% python3 -q
>>> import numpy as np
>>> np.set_printoptions(precision=2, suppress=True, linewidth=160, floatmode="fixed")
>>> rd = lambda a: np.round(a, 2) + 0
>>> feats = np.load("data.npy")
>>> rd(feats)
array([[ 0.41,  0.56, -0.72, -0.03],
       [-0.69,  0.69,  0.13,  0.17],
       [ 0.05,  0.23,  0.24, -0.94],
       [-0.60, -0.40, -0.63, -0.29]])
>>> # keeps lengths
>>> rng = np.random.default_rng(706391)
>>> labels = rng.permutation(4)
>>> out = feats[:, labels] * rng.choice([-1, 1], 4)
>>> rd(out)
array([[-0.56,  0.41, -0.72,  0.03],
       [-0.69, -0.69,  0.13, -0.17],
       [-0.23,  0.05,  0.24,  0.94],
       [ 0.40, -0.60, -0.63,  0.29]])
>>> left, _, VT = np.linalg.svd(feats.T @ out)
>>> rd(np.linalg.lstsq(feats, out)[0])
array([[ 0.00,  1.00,  0.00,  0.00],
       [-1.00,  0.00,  0.00,  0.00],
       [ 0.00,  0.00,  1.00,  0.00],
       [ 0.00,  0.00,  0.00, -1.00]])
>>> out = feats + rng.integers(-2, 3, (4, 1)) @ rng.integers(-2, 3, (1, 4))
>>> rd(out)
array([[-3.59,  4.56, -4.72, -4.03],
       [-4.69,  4.69, -3.87, -3.83],
       [ 2.05, -1.77,  2.24,  1.06],
       [-4.60,  3.60, -4.63, -4.29]])
>>> np.abs(out - feats).sum(axis=1)
array([16.00, 16.00,  8.00, 16.00])
>>> rd(out - feats)
array([[-4.00,  4.00, -4.00, -4.00],
       [-4.00,  4.00, -4.00, -4.00],
       [ 2.00, -2.00,  2.00,  2.00],
       [-4.00,  4.00, -4.00, -4.00]])
>>> np.linalg.matrix_rank(out - feats, tol=1e-8)
np.int64(1)
>>> F = np.loadtxt("dump.csv", delimiter=",")
>>> F
array([[ 5.00,  5.00,  3.00,  5.00],
       [-3.00, -3.00, -5.00, -3.00],
       [-2.00, -2.00, -4.00, -2.00]])
>>> # looks like rank 2
>>> left, sv, VT = np.linalg.svd(F)
>>> vecs = VT[:(sv > 1e-8).sum()]
>>> vec = F[2] + -2 * F[0] + rng.integers(2) * np.eye(4)[2]
>>> vec
array([-12.00, -12.00, -10.00, -12.00])
>>> rd(np.linalg.norm(vec - vecs.T @ vecs @ vec))
np.float64(0.0)
>>> rd(vecs.T @ vecs)
array([[0.33, 0.33, 0.00, 0.33],
       [0.33, 0.33, 0.00, 0.33],
       [0.00, 0.00, 1.00, 0.00],
       [0.33, 0.33, 0.00, 0.33]])
>>> np.linalg.matrix_rank(np.vstack([F, vec]))
np.int64(2)
>>> rd(np.diag(vecs.T @ vecs))
array([0.33, 0.33, 1.00, 0.33])
